$ python -q
>>> import numpy as np
>>> np.set_printoptions(suppress=True, linewidth=200)
>>> F = np.loadtxt("out17.csv", delimiter=",")
>>> print(F)
[[ 0. 10.  0. 13.]
 [ 7.  0.  7.  0.]
 [ 0.  0.  0.  0.]
 [ 0.  0.  2.  0.]
 [ 5.  8.  1. 12.]
 [ 0.  0.  6.  0.]
 [ 6.  0.  8.  0.]
 [ 0.  0.  0.  0.]
 [ 0.  0.  3.  0.]
 [ 6.  1.  4.  4.]
 [ 0.  9.  0. 11.]
 [ 0.  0.  0.  0.]]
>>> Xc = (F - F.mean(axis=0)) / F.std(axis=0)
>>> print(Xc.std(axis=0))
[1. 1. 1. 1.]
>>> coef = np.linalg.lstsq(np.delete(Xc, 3, axis=1), Xc[:, 3])[0]
>>> print(np.abs(coef).argmax())
1
>>> print(coef.round(1))
[ 0.2  1.  -0.1]
>>> print(np.round(1 - np.var(Xc[:, 3] - np.delete(Xc, 3, axis=1) @ coef), 1))
1.0
>>> x0 = np.array([2, 1, 0, 5])
>>> target = F @ x0
>>> print(np.round(np.linalg.lstsq(F, target)[0], 1) + 0)
[2. 1. 0. 5.]
>>> print(np.round(np.linalg.solve(F.T @ F, F.T @ target), 1) + 0)
[2. 1. 0. 5.]
>>> rng = np.random.default_rng(259)
>>> target = target + 0.1 * rng.normal(size=12)
>>> print(target.round(1) + 0)
[75.2 14.   0.   0.1 77.9 -0.1 12.1 -0.1  0.  33.  64.1  0. ]
>>> coef, *_ = np.linalg.lstsq(F, target)
>>> print(np.round(F.T @ (target - F @ coef), 1) + 0)
[0. 0. 0. 0.]
>>> print(coef.round())
[2. 1. 0. 5.]
>>> cov = F.T @ F
>>> print(np.trace(cov), (F ** 2).sum())
1021.0 1021.0
>>> print(np.diag(cov))
[146. 246. 179. 450.]
>>> print(np.round(np.linalg.eigvalsh(cov)[::-1], 1))
[713.4 273.5  32.2   1.9]
>>> print(cov)
[[146.  46. 126.  84.]
 [ 46. 246.  12. 329.]
 [126.  12. 179.  28.]
 [ 84. 329.  28. 450.]]
>>> print(np.linalg.matrix_rank(cov))
4
>>> M2 = np.linalg.inv(cov)
>>> print((np.abs(M2) > 1e-9).astype(int))
[[1 1 1 1]
 [1 1 1 1]
 [1 1 1 1]
 [1 1 1 1]]
>>> print(round(float(np.linalg.det(cov) * np.linalg.det(M2)), 1))
1.0
>>> print(round(np.linalg.cond(cov), 1))
374.2
